% python3 -q
>>> import numpy as np
>>> import numpy.linalg as la
>>> np.set_printoptions(precision=3, suppress=True, linewidth=160, floatmode="fixed")
>>> sv = 20 * 0.7 ** np.arange(6)
>>> rng = np.random.default_rng(70)
>>> K = rng.normal(size=(36, 6)) * rng.permutation(sv)
>>> K
array([[ -1.166,  -9.915,   6.218,  -8.905,   6.743,  -4.923],
       [  6.478,  -0.189,   4.951, -16.650,   1.307,   5.100],
       [-15.635,  -4.099,   7.144, -11.267,   7.307,  -1.698],
       [ -4.827,   9.755,   1.468,  22.324,   3.617,  -2.716],
       [ 20.929,   6.504,   5.587,   8.768,  -7.762,  -2.124],
       [ 12.391, -10.432, -11.652,  -1.386,   2.463,   4.215],
       [  9.671,   1.008,   4.613,   4.739,  -0.167,   4.507],
       [ -4.264,   4.064,  -9.369, -13.279,  -0.574,   2.572],
       [  4.266,  -2.500,   1.890, -19.141,   7.298,  -3.692],
       [  0.492,   8.342,  -9.096, -13.891,   1.657,   7.486],
       [-10.945,   9.116,  -7.063,  24.159,   0.253,  -4.319],
       [ -8.072,  -1.868,  -6.344, -25.599,   6.318,  -0.547],
       [-22.089,  -8.458,   4.107, -17.150,   3.669,   1.333],
       [ -9.081,  -8.486,  -7.857,  -8.679,   1.058,  -3.618],
       [ 25.419,  -0.817,   8.748,  18.265,  11.640,  -1.976],
       [  5.425,  -0.697,  -2.684,  22.724,   5.374,  -1.254],
       [  8.581, -12.622,   6.239, -14.845,  -3.190,   5.538],
       [ -6.389,   2.752,   7.597,   1.670,  -0.670,  -2.438],
       [ -1.563,   8.095,  -1.519, -26.106,  -4.179,   4.186],
       [-19.838,   4.789,   1.688,  16.319,   4.210,   1.271],
       [ -5.267, -16.560,   5.184, -14.202,  -1.579,   1.270],
       [ -1.450,  -7.429,  15.020,  21.741,  -6.649,  -3.222],
       [-22.250,  -2.694,   2.354, -33.744,  10.069,  -0.447],
       [  3.908,   0.031,  -4.095,  -8.691,   0.144,   4.726],
       [ 13.936,   9.408, -14.091, -20.016,   7.306,  -1.331],
       [ -2.981,   2.811,   5.183,  13.992,   7.312,  -3.110],
       [  9.557,  -8.735,   2.325,  -7.306,  -4.676,  -1.160],
       [ -1.127,  -3.329,  -3.388,  21.211,  -7.557,   2.795],
       [ -2.972,   4.442,  -7.769,  -6.607,   6.786,   8.147],
       [  9.356,  -1.586,   6.713, -15.830,  10.039,   1.421],
       [ 10.526,  -5.999,  -1.015,  -2.682,   3.767,  -4.017],
       [ 23.157,   8.581, -11.194, -20.279,   6.411,   1.321],
       [ 11.259,  -0.961,   4.711,  -8.163,   4.247,  -0.290],
       [ 21.287,  -8.699,  -6.756,  29.260,   2.287,   2.341],
       [-16.626,  11.373,  -0.442,  -5.916,  -2.790,  -0.269],
       [ -1.292,   5.248,  -4.479,  20.335,  -1.436,   0.170]])
>>> Xs = K - K.mean(axis=0)
>>> U, sv, VT = la.svd(Xs, full_matrices=False)
>>> la.matrix_rank(Xs)
np.int64(6)
>>> sv
array([103.109,  72.035,  48.272,  33.340,  29.395,  17.500])
>>> np.abs(VT[0]).argmax()
np.int64(3)
>>> print(sv ** 2 / (sv ** 2).sum())
[0.520 0.254 0.114 0.054 0.042 0.015]
>>> np.abs(U[:, 0]).argmax()
np.int64(22)
>>> VT[0] * np.sign(VT[0, np.abs(VT[0]).argmax()])
array([ 0.206,  0.039,  0.047,  0.973, -0.072, -0.046])
>>> np.round(Xs.mean(axis=0), 3) + 0
array([0.000, 0.000, 0.000, 0.000, 0.000, 0.000])
